$ python3 -q
>>> import numpy as np
>>> np.set_printoptions(suppress=True, linewidth=120)
>>> data = np.load("m.npy")
>>> data.round(2)
array([[0.5 , 0.5 , 0.  , 0.  , 0.  ],
       [0.  , 0.67, 0.  , 0.33, 0.  ],
       [0.5 , 0.  , 0.5 , 0.  , 0.  ],
       [0.5 , 0.  , 0.  , 0.5 , 0.  ],
       [0.33, 0.33, 0.  , 0.  , 0.33]])
>>> np.round(np.linalg.matrix_power(data, 2), 2)
array([[0.25, 0.58, 0.  , 0.17, 0.  ],
       [0.17, 0.44, 0.  , 0.39, 0.  ],
       [0.5 , 0.25, 0.25, 0.  , 0.  ],
       [0.5 , 0.25, 0.  , 0.25, 0.  ],
       [0.28, 0.5 , 0.  , 0.11, 0.11]])
>>> np.round(np.linalg.matrix_power(data, 100), 2) + 0
array([[0.29, 0.43, 0.  , 0.29, 0.  ],
       [0.29, 0.43, 0.  , 0.29, 0.  ],
       [0.29, 0.43, 0.  , 0.29, 0.  ],
       [0.29, 0.43, 0.  , 0.29, 0.  ],
       [0.29, 0.43, 0.  , 0.29, 0.  ]])
>>> data.sum(axis=1)
array([1., 1., 1., 1., 1.])
>>> pr = np.eye(5)[2]
>>> for _ in range(4):
...     pr = pr @ data
...     print(pr.round(2))
... 
[0.5 0.  0.5 0.  0. ]
[0.5  0.25 0.25 0.   0.  ]
[0.38 0.42 0.12 0.08 0.  ]
[0.29 0.47 0.06 0.18 0.  ]
>>> O, R = np.linalg.qr(data)
>>> np.allclose(R.T @ R, data.T @ data)
True
>>> np.round(O.T @ O, 2) + 0
array([[1., 0., 0., 0., 0.],
       [0., 1., 0., 0., 0.],
       [0., 0., 1., 0., 0.],
       [0., 0., 0., 1., 0.],
       [0., 0., 0., 0., 1.]])
>>> R.round(2)
array([[-0.93, -0.39, -0.27, -0.27, -0.12],
       [ 0.  , -0.81,  0.13, -0.15, -0.08],
       [ 0.  ,  0.  , -0.4 ,  0.13,  0.05],
       [ 0.  ,  0.  ,  0.  , -0.5 ,  0.1 ],
       [ 0.  ,  0.  ,  0.  ,  0.  ,  0.28]])
>>> O.shape, R.shape
((5, 5), (5, 5))
>>> round(float(abs(R[0, 0])), 2), np.round(np.linalg.norm(data[:, 0]), 2)
(0.93, np.float64(0.93))
>>> u = np.array([-5, 2, 0, 0, -5])
>>> out = data + np.outer(u, np.eye(5)[0])
>>> np.linalg.matrix_rank(np.linalg.inv(out) - np.linalg.inv(data), tol=1e-8)
np.int64(1)
>>> out.round(2)
array([[-4.5 ,  0.5 ,  0.  ,  0.  ,  0.  ],
       [ 2.  ,  0.67,  0.  ,  0.33,  0.  ],
       [ 0.5 ,  0.  ,  0.5 ,  0.  ,  0.  ],
       [ 0.5 ,  0.  ,  0.  ,  0.5 ,  0.  ],
       [-4.67,  0.33,  0.  ,  0.  ,  0.33]])
>>> np.round(np.linalg.det(out) / np.linalg.det(data), 2), round(float(1 + np.linalg.solve(data, u)[0]), 2)
(np.float64(-7.67), -7.67)
>>> out = np.array([[3, 0, 3, -3, 1, -1],
...     [1, -1, -2, 2, 0, -1],
...     [-3, 1, 1, 2, -2, 3],
...     [-2, 1, -2, -1, 3, 3],
...     [-2, 1, 0, 0, -2, -2],
...     [-1, -3, 3, 2, -3, -2]])
>>> out[-1] = out[0]
>>> M = out + 0.05 * np.eye(6)
>>> M
array([[ 3.05,  0.  ,  3.  , -3.  ,  1.  , -1.  ],
       [ 1.  , -0.95, -2.  ,  2.  ,  0.  , -1.  ],
       [-3.  ,  1.  ,  1.05,  2.  , -2.  ,  3.  ],
       [-2.  ,  1.  , -2.  , -0.95,  3.  ,  3.  ],
       [-2.  ,  1.  ,  0.  ,  0.  , -1.95, -2.  ],
       [ 3.  ,  0.  ,  3.  , -3.  ,  1.  , -0.95]])
>>> rng = np.random.default_rng(81)
>>> lab = rng.permutation(6)
>>> lab
array([1, 0, 5, 2, 3, 4])
>>> out = M[lab][:, lab]
>>> np.diag(out)
array([-0.95,  3.05, -0.95,  1.05, -0.95, -1.95])
>>> round(np.linalg.det(out), 2), np.round(np.linalg.det(M[lab]), 2)
(np.float64(-0.65), np.float64(-0.65))
>>> out
array([[-0.95,  1.  , -1.  , -2.  ,  2.  ,  0.  ],
       [ 0.  ,  3.05, -1.  ,  3.  , -3.  ,  1.  ],
       [ 0.  ,  3.  , -0.95,  3.  , -3.  ,  1.  ],
       [ 1.  , -3.  ,  3.  ,  1.05,  2.  , -2.  ],
       [ 1.  , -2.  ,  3.  , -2.  , -0.95,  3.  ],
       [ 1.  , -2.  , -2.  ,  0.  ,  0.  , -1.95]])
